>>> import numpy as np
>>> import numpy.linalg as la
>>> np.set_printoptions(suppress=True, linewidth=160)
>>> rnd = lambda a: np.round(a, 3) + 0
>>> X = np.loadtxt("w.csv", delimiter=",")
>>> X
array([[-3.,  2., -2., -3., -2., -1.,  2., -1.],
       [ 0.,  1., -2., -1., -3.,  1., -3.,  3.],
       [ 0.,  0., -1.,  3., -3., -1., -1., -1.],
       [ 0.,  0.,  0., -1.,  0.,  0.,  1.,  0.],
       [ 0.,  0.,  0.,  0., -1.,  1.,  1.,  2.],
       [ 0.,  0.,  0.,  0.,  0., -3.,  0., -2.],
       [ 0.,  0.,  0.,  0.,  0.,  0.,  2.,  3.],
       [ 0.,  0.,  0.,  0.,  0.,  0.,  0., -2.]])
>>> left, sv, Vt = la.svd(X, full_matrices=False)
>>> left.shape, sv.shape, Vt.shape
((8, 8), (8,), (8, 8))
>>> rnd(Vt @ Vt.T)
array([[1., 0., 0., 0., 0., 0., 0., 0.],
       [0., 1., 0., 0., 0., 0., 0., 0.],
       [0., 0., 1., 0., 0., 0., 0., 0.],
       [0., 0., 0., 1., 0., 0., 0., 0.],
       [0., 0., 0., 0., 1., 0., 0., 0.],
       [0., 0., 0., 0., 0., 1., 0., 0.],
       [0., 0., 0., 0., 0., 0., 1., 0.],
       [0., 0., 0., 0., 0., 0., 0., 1.]])
>>> rnd(np.sqrt((sv ** 2).sum())), rnd(la.norm(X))
(np.float64(11.446), np.float64(11.446))
>>> rnd(left.T @ X @ Vt.T)
array([[6.685, 0.   , 0.   , 0.   , 0.   , 0.   , 0.   , 0.   ],
       [0.   , 6.149, 0.   , 0.   , 0.   , 0.   , 0.   , 0.   ],
       [0.   , 0.   , 5.568, 0.   , 0.   , 0.   , 0.   , 0.   ],
       [0.   , 0.   , 0.   , 3.408, 0.   , 0.   , 0.   , 0.   ],
       [0.   , 0.   , 0.   , 0.   , 2.248, 0.   , 0.   , 0.   ],
       [0.   , 0.   , 0.   , 0.   , 0.   , 0.857, 0.   , 0.   ],
       [0.   , 0.   , 0.   , 0.   , 0.   , 0.   , 0.304, 0.   ],
       [0.   , 0.   , 0.   , 0.   , 0.   , 0.   , 0.   , 0.079]])
>>> rnd(left.T @ left)
array([[1., 0., 0., 0., 0., 0., 0., 0.],
       [0., 1., 0., 0., 0., 0., 0., 0.],
       [0., 0., 1., 0., 0., 0., 0., 0.],
       [0., 0., 0., 1., 0., 0., 0., 0.],
       [0., 0., 0., 0., 1., 0., 0., 0.],
       [0., 0., 0., 0., 0., 1., 0., 0.],
       [0., 0., 0., 0., 0., 0., 1., 0.],
       [0., 0., 0., 0., 0., 0., 0., 1.]])
>>> rng = np.random.default_rng(33972)
>>> labels = rng.permutation(8)
>>> labels
array([0, 1, 3, 5, 4, 7, 6, 2])
>>> other = X[labels][:, labels]
>>> np.diag(other)
array([-3.,  1., -1., -3., -1., -2.,  2., -1.])
>>> rnd(la.det(other)), rnd(la.det(X[labels]))
(np.float64(36.0), np.float64(-36.0))
>>> r0 = np.array([0, 0, 0, 2, -1, 1, 0, 1])
>>> other = X + np.outer(r0, np.eye(8)[2])
>>> rnd(la.det(other) / la.det(X)), rnd(1 + la.solve(X, r0)[2])
(np.float64(-5.25), np.float64(-5.25))
>>> la.matrix_rank(la.inv(other) - la.inv(X), tol=1e-8)
np.int64(1)
>>> W0 = np.loadtxt("layer5.csv", delimiter=",")
>>> rnd(W0)
array([[  2.826,   0.824,   0.185,   1.343,   4.516,   5.199],
       [  2.082,   5.059,  11.71 ,   6.61 ,  -5.609,  -3.569],
       [  0.659,  13.109,   5.03 ,   3.11 ,  -5.424,   1.993],
       [  1.099,   1.533,   7.354,   2.295,  -5.153,  -1.948],
       [  0.876,  -0.928,   3.3  ,  -0.501,  -2.869,   0.436],
       [  5.153,  -6.652,  -1.134,   2.549,  12.228,   6.89 ],
       [  5.884, -10.017,   8.844,   7.61 ,   7.636,  -0.887],
       [  2.552,  -5.527,   2.231,   0.486,   2.723,   1.922],
       [  6.287,  -1.84 ,   1.221,   6.431,  13.476,   7.262],
       [  3.617,  -2.524,   2.409,   2.836,   5.364,   3.516],
       [ -3.297,   9.03 ,  -3.659,  -7.832, -10.161,   3.889],
       [  2.817,  14.401,   3.945,   6.121,   1.177,   5.282],
       [  1.867,   5.229,  -3.18 ,  -0.705,   3.926,   7.836],
       [  2.609,   4.226,   8.741,   5.813,  -2.093,  -0.917],
       [  4.11 ,   7.585,  10.956,   9.858,   0.342,  -0.392],
       [  0.478,   4.948,  -0.161,  -1.426,  -1.933,   4.037],
       [  0.338,   2.323,   3.108,  -0.675,  -4.398,   0.77 ],
       [  3.493, -11.174,  -6.842,  -3.641,  11.801,   8.665],
       [ -1.307,   6.23 ,  -0.428,  -3.944,  -6.732,   2.744],
       [  4.715,  -6.81 ,  -3.06 ,   0.948,  12.345,   7.915],
       [ -2.7  ,  22.351,  -5.233,  -4.722,  -8.19 ,   8.67 ],
       [  0.54 ,   0.732,  -0.227,  -2.301,  -1.484,   3.213],
       [ -0.825,   8.811,  -4.835,  -4.729,  -2.55 ,   7.227],
       [  1.682,  -0.044,   4.335,   1.394,  -1.405,   0.634],
       [  2.601,  -3.144,   1.05 ,   0.532,   3.529,   3.419],
       [ -0.38 ,   2.1  ,   4.272,  -1.253,  -7.152,  -0.902],
       [  5.451,   0.255,  15.176,  12.232,   1.563,  -3.963]])
>>> basis = W0[[19, 0]].astype(float)
>>> for _ in range(4):
...     labels = la.norm(W0[:, None] - basis, axis=-1).argmin(axis=1)
...     basis = np.array([W0[labels == j].mean(axis=0) for j in range(2)])
... 
>>> labels
array([0, 1, 1, 1, 1, 0, 0, 0, 0, 0, 1, 1, 1, 1, 1, 1, 1, 0, 1, 0, 1, 1, 1, 1, 0, 1, 1])
>>> np.abs(basis[1] - basis[0]).argmax()
np.int64(4)
>>> np.bincount(labels)
array([ 9, 18])
>>> rnd(basis[1] - basis[0])
array([ -3.231,  11.149,   2.8  ,  -1.047, -11.41 ,  -2.931])
>>> labels = W0[:, 2] > np.median(W0[:, 2])
>>> r0 = W0[labels].mean(axis=0) - W0[~labels].mean(axis=0)
>>> np.argsort(-np.abs(r0).round(6), kind="stable")
array([2, 5, 3, 4, 1, 0])
>>> dist = la.norm(W0[:, None] - W0[None], axis=-1)
>>> dist.shape
(27, 27)
>>> np.unravel_index(dist.round(6).argmax(), dist.shape)
(np.int64(6), np.int64(20))
>>> rnd(dist[:5, :5])
array([[ 0.   , 18.933, 17.068, 14.155,  9.86 ],
       [18.933,  0.   , 12.437,  7.337, 13.496],
       [17.068, 12.437,  0.   , 12.485, 14.902],
       [14.155,  7.337, 12.485,  0.   ,  6.422],
       [ 9.86 , 13.496, 14.902,  6.422,  0.   ]])
>>> dist.mean(axis=1).argmax()
np.int64(20)
>>> dist[4].round(6).argsort(kind="stable")[:4]
array([ 4, 23, 16, 21])
>>> Xc = W0 - W0.mean(axis=0)
>>> evecs = la.svd(Xc)[2][:4]
>>> other = Xc - Xc @ evecs.T @ evecs
>>> rnd(la.norm(other) / la.norm(Xc))
np.float64(0.0)
>>> rnd(np.diag(evecs.T @ evecs))
array([0.7  , 0.934, 0.587, 0.78 , 0.686, 0.312])
>>> other = np.array([[4, 4, 3, -2], [-1, 0, 3, -5], [1, 1, 3, -5], [-3, 4, 5, -5]])
>>> A = other - other.T
>>> A
array([[  0,   5,   2,   1],
       [ -5,   0,   2,  -9],
       [ -2,  -2,   0, -10],
       [ -1,   9,  10,   0]])
>>> other = A + rng.integers(-2, 3, (4, 2)) @ rng.integers(-2, 3, (2, 4))
>>> other
array([[  2,   5,   6,  -1],
       [ -5,  -2,  -1,  -5],
       [ -4,   2,   2, -16],
       [ -7,  13,   4,  -2]])
>>> other - A
array([[ 2,  0,  4, -2],
       [ 0, -2, -3,  4],
       [-2,  4,  2, -6],
       [-6,  4, -6, -2]])
>>> np.abs(other - A).sum(axis=1)
array([ 8,  9, 14, 18])
>>> la.matrix_rank(other - A, tol=1e-8)
np.int64(2)
>>> rnd(la.svd(other - A, compute_uv=False))
array([10.705,  9.508,  0.   ,  0.   ])
>>> cov = A.T @ A
>>> np.diag(cov)
array([ 30, 110, 108, 182])
>>> rnd(la.svd(A, compute_uv=False) ** 2)
array([210.729, 210.729,   4.271,   4.271])
>>> (A @ A.T).shape
(4, 4)
>>> np.allclose(cov, cov.T)
True
>>> rnd(la.eigvalsh(cov)[::-1])
array([210.729, 210.729,   4.271,   4.271])
>>> x = np.array([3, 1, 1, 2])
>>> h = np.maximum(A @ x, 0)
>>> np.maximum(A @ (3 * x), 0)
array([27,  0,  0, 48])
>>> A.T @ h
array([-16, 189, 178,   9])
>>> np.flatnonzero(h > 1e-9)
array([0, 3])
>>> np.maximum(A @ x, 0) - np.maximum(-A @ x, 0)
array([  9, -31, -28,  16])
>>> M = np.load("arr.npy")
>>> M
array([[-12, -15,   3,  -6, -18, -21, -27],
       [ -4,  -5,   1,  -2,  -6,  -7,  -9],
       [ -4,  -5,   1,  -2,  -6,  -7,  -9],
       [ -4,  -5,   1,  -2,  -6,  -7,  -9]])
>>> rnd(la.norm(M[3] - M[2]))
np.float64(0.0)
>>> rnd(la.norm(M[3], 1)), rnd(la.norm(M[3], np.inf))
(np.float64(34.0), np.float64(9.0))
>>> M[3] @ M[2]
np.int64(212)
>>> rnd(la.norm(M, "nuc"))
np.float64(50.438)
>>> la.lstsq(M[:-1].T, M[-1])[2]
np.int32(1)
>>> np.unique(M.round(6), axis=0).shape
(2, 7)
>>> np.allclose(M[:-1].T @ la.lstsq(M[:-1].T, M[-1])[0], M[-1])
True
>>> np.abs(np.diag(la.qr(M)[1])) > 1e-9
array([ True, False, False, False])
>>> rnd(M @ la.pinv(M) @ M)
array([[-12., -15.,   3.,  -6., -18., -21., -27.],
       [ -4.,  -5.,   1.,  -2.,  -6.,  -7.,  -9.],
       [ -4.,  -5.,   1.,  -2.,  -6.,  -7.,  -9.],
       [ -4.,  -5.,   1.,  -2.,  -6.,  -7.,  -9.]])
